% python3 -q
>>> import numpy as np
>>> np.set_printoptions(precision=2, suppress=True, linewidth=160, sign=" ")
>>> rnd = lambda a: np.round(a, 2) + 0
>>> E = np.load("a.npy")
>>> E
array([[ 2.15, -0.49,  3.19, -1.34, -0.25, -0.32],
       [ 1.32, -0.19,  1.44,  0.19,  0.01,  1.85],
       [ 0.03,  1.62,  0.84,  0.64, -0.38,  0.74],
       [ 0.  ,  1.38, -1.44,  2.01, -1.99, -0.16],
       [-0.14, -1.51,  0.25,  1.37,  1.62, -0.14]])
>>> x0 = np.array([0, -2, -3, 1, 1, 3])
>>> rnd(E @ (2 * x0))
array([-22.28,   3.62,  -6.56,   2.2 ,   9.68])
>>> rnd(np.linalg.norm(E[0] - E[2]))
np.float64(4.42)
>>> rnd(np.linalg.norm(E, "nuc"))
np.float64(13.86)
>>> np.linalg.norm(E, axis=1).argmax()
np.int64(0)
>>> rnd(E[0] @ E[2])
np.float64(0.95)
>>> rnd(np.linalg.norm(E, 1)), rnd(np.linalg.norm(E, np.inf))
(np.float64(7.16), np.float64(7.74))
>>> def softmax(z):
...     e = np.exp(z - z.max(axis=-1, keepdims=True))
...     return e / e.sum(axis=-1, keepdims=True)
... 
>>> rnd(softmax(E[1] + 2))
array([ 0.22,  0.05,  0.24,  0.07,  0.06,  0.37])
>>> rnd(softmax(E[1]))
array([ 0.22,  0.05,  0.24,  0.07,  0.06,  0.37])
>>> scores = E @ E.T / np.sqrt(6)
>>> rnd(softmax(scores)[1] @ E)
array([ 1.5 , -0.21,  2.01, -0.32, -0.09,  0.85])
>>> softmax(scores).round(6).argmax(axis=1)
array([ 0,  1,  2,  3,  4])
>>> T = np.stack([E, -1 * E, E[::-1]])
>>> (T @ E.T).shape
(3, 5, 5)
>>> T.shape
(3, 5, 6)
>>> rnd(np.einsum("bij,cij->bc", T, T))
array([[ 47.63, -47.63,  -2.03],
       [-47.63,  47.63,   2.03],
       [ -2.03,   2.03,  47.63]])
>>> rnd(np.linalg.norm(T, axis=(1, 2)))
array([ 6.9,  6.9,  6.9])
>>> np.abs(E).max()
np.float64(3.19)
>>> np.linalg.matrix_rank(E)
np.int64(5)
>>> rnd(E.mean(axis=0))
array([ 0.67,  0.16,  0.86,  0.57, -0.2 ,  0.39])
>>> E.shape
(5, 6)
>>> rnd(np.linalg.svd(E, compute_uv=False))
array([ 5.  ,  3.5 ,  2.45,  1.71,  1.21])
>>> rnd(np.linalg.norm(E))
np.float64(6.9)
>>> np.unravel_index(np.abs(E).argmax(), E.shape)
(np.int64(0), np.int64(2))
>>> mat = np.array([[8.0, 3.0, 9.0, 9.0, 6.0, 6.0],
...     [3.0, 0.0, 3.0, 3.0, 2.0, 2.0],
...     [9.0, 3.0, 8.0, 9.0, 6.0, 6.0],
...     [9.0, 3.0, 9.0, 8.0, 6.0, 6.0],
...     [6.0, 2.0, 6.0, 6.0, 3.0, 4.0],
...     [6.0, 2.0, 6.0, 6.0, 4.0, 3.0]])
>>> # symmetric
>>> M2 = mat / np.sqrt((mat ** 2).mean(axis=1, keepdims=True))
>>> np.linalg.matrix_rank(mat - mat.mean(axis=1, keepdims=True))
np.int64(5)
>>> rnd(mat - mat.mean(axis=1, keepdims=True))
array([[ 1.17, -3.83,  2.17,  2.17, -0.83, -0.83],
       [ 0.83, -2.17,  0.83,  0.83, -0.17, -0.17],
       [ 2.17, -3.83,  1.17,  2.17, -0.83, -0.83],
       [ 2.17, -3.83,  2.17,  1.17, -0.83, -0.83],
       [ 1.5 , -2.5 ,  1.5 ,  1.5 , -1.5 , -0.5 ],
       [ 1.5 , -2.5 ,  1.5 ,  1.5 , -0.5 , -1.5 ]])
>>> rnd(M2[2])
array([ 1.26,  0.42,  1.12,  1.26,  0.84,  0.84])
>>> left, sigma, VT = np.linalg.svd(mat)
>>> np.argmax(sigma[:-1] / (sigma[1:] + 1e-6)) + 1
np.int64(1)
>>> rnd(sigma)
array([ 35.,   1.,   1.,   1.,   1.,   1.])
>>> M2 = left[:, :1] @ np.diag(sigma[:1]) @ VT[:1]
>>> rnd(np.linalg.norm(mat - M2, 2)), rnd(sigma[1])
(np.float64(1.0), np.float64(1.0))
>>> np.linalg.matrix_rank(mat, rtol=0.05)
np.int64(1)
>>> np.linalg.matrix_rank(M2)
np.int64(1)
>>> ev, evecs = np.linalg.eigh(mat)
>>> x0 = np.array([0, 1, 1, 1, 1, 2])
>>> rnd(evecs * np.maximum(ev, 0) @ evecs.T)
array([[ 8.75,  2.92,  8.75,  8.75,  5.83,  5.83],
       [ 2.92,  0.97,  2.92,  2.92,  1.94,  1.94],
       [ 8.75,  2.92,  8.75,  8.75,  5.83,  5.83],
       [ 8.75,  2.92,  8.75,  8.75,  5.83,  5.83],
       [ 5.83,  1.94,  5.83,  5.83,  3.89,  3.89],
       [ 5.83,  1.94,  5.83,  5.83,  3.89,  3.89]])
>>> rnd(evecs * np.abs(ev) @ evecs.T)
array([[ 9.5 ,  2.83,  8.5 ,  8.5 ,  5.67,  5.67],
       [ 2.83,  1.94,  2.83,  2.83,  1.89,  1.89],
       [ 8.5 ,  2.83,  9.5 ,  8.5 ,  5.67,  5.67],
       [ 8.5 ,  2.83,  8.5 ,  9.5 ,  5.67,  5.67],
       [ 5.67,  1.89,  5.67,  5.67,  4.78,  3.78],
       [ 5.67,  1.89,  5.67,  5.67,  3.78,  4.78]])
>>> rnd(np.linalg.eigvalsh(mat[1:, 1:]))
array([-1., -1., -1., -1., 26.])
>>> (np.sign(evecs[:, -1].round(6)) == np.sign(evecs[0, -1].round(6))).astype(int)
array([ 1,  1,  1,  1,  1,  1])
>>> x0 = np.array([0, 0, -2, -1, 1, 2])
>>> np.einsum("ij,j->i", mat, x0)
array([-9., -3., -7., -8., -7., -8.])
>>> np.sign((mat @ x0).round(6))
array([-1., -1., -1., -1., -1., -1.])
>>> np.linalg.norm(mat @ x0) <= np.linalg.norm(mat, 2) * np.linalg.norm(x0) + 1e-9
np.True_
>>> mat @ np.eye(6)[1]
array([ 3.,  0.,  3.,  3.,  2.,  2.])
>>> feats = np.array([[0, 0, 0, 0], [0, 0, 0, 1], [0, 0, 0, 1], [0, 1, 1, 0]])
>>> rnd(np.sort(np.linalg.eigvals(feats).real))
array([-1.41,  0.  ,  0.  ,  1.41])
>>> (np.linalg.matrix_power((feats != 0) + (feats.T != 0) + np.eye(4), 4) > 0).astype(int)
array([[ 1,  0,  0,  0],
       [ 0,  1,  1,  1],
       [ 0,  1,  1,  1],
       [ 0,  1,  1,  1]])
>>> feats @ feats
array([[ 0,  0,  0,  0],
       [ 0,  1,  1,  0],
       [ 0,  1,  1,  0],
       [ 0,  0,  0,  2]])
>>> left, sigma, VT = np.linalg.svd(feats)
>>> evecs = VT[:(sigma > 1e-8).sum()]
>>> rng = np.random.default_rng(18435)
>>> x0 = feats[1] + -1 * feats[3] + rng.integers(2) * np.eye(4)[3]
>>> x0
array([ 0., -1., -1.,  1.])
>>> rnd(evecs.T @ evecs)
array([[ 0. ,  0. ,  0. ,  0. ],
       [ 0. ,  0.5,  0.5,  0. ],
       [ 0. ,  0.5,  0.5,  0. ],
       [ 0. ,  0. ,  0. ,  1. ]])
>>> np.linalg.matrix_rank(np.vstack([feats, x0]))
np.int64(2)
>>> np.allclose(evecs.T @ evecs @ x0, x0)
True
>>> K = np.load("test2.npy")
>>> K
array([[-10.66, -14.11,   5.38,  17.83],
       [ -9.32, -14.73,   4.87,  16.16],
       [-10.68, -14.1 ,   5.82,  13.66],
       [-11.21, -15.05,   4.21,  16.22],
       [ -8.03, -14.48,   4.99,  15.29],
       [ -9.8 , -15.83,   3.35,  14.17],
       [-11.28, -14.  ,   5.27,  14.47],
       [ -9.08, -14.17,   4.72,  16.53],
       [ -7.95, -14.18,   6.48,  15.52],
       [-11.56, -15.82,   4.6 ,  15.87],
       [-11.  , -16.09,   5.24,  15.01],
       [-10.28, -14.7 ,   3.65,  14.68],
       [-11.94, -15.03,   5.38,  13.13],
       [-10.58, -14.89,   5.25,  14.62],
       [ -9.9 , -13.45,   4.64,  15.59]])
>>> P = K @ np.linalg.solve(K.T @ K, K.T)
>>> rnd(np.trace(P))
np.float64(4.0)
>>> np.allclose(P @ P, P)
True
>>> rnd(np.linalg.eigvalsh(P))
array([ 0.,  0.,  0.,  0.,  0.,  0.,  0.,  0.,  0.,  0.,  0.,  1.,  1.,  1.,  1.])
>>> rnd(P @ K[:, 2])
array([ 5.38,  4.87,  5.82,  4.21,  4.99,  3.35,  5.27,  4.72,  6.48,  4.6 ,  5.24,  3.65,  5.38,  5.25,  4.64])
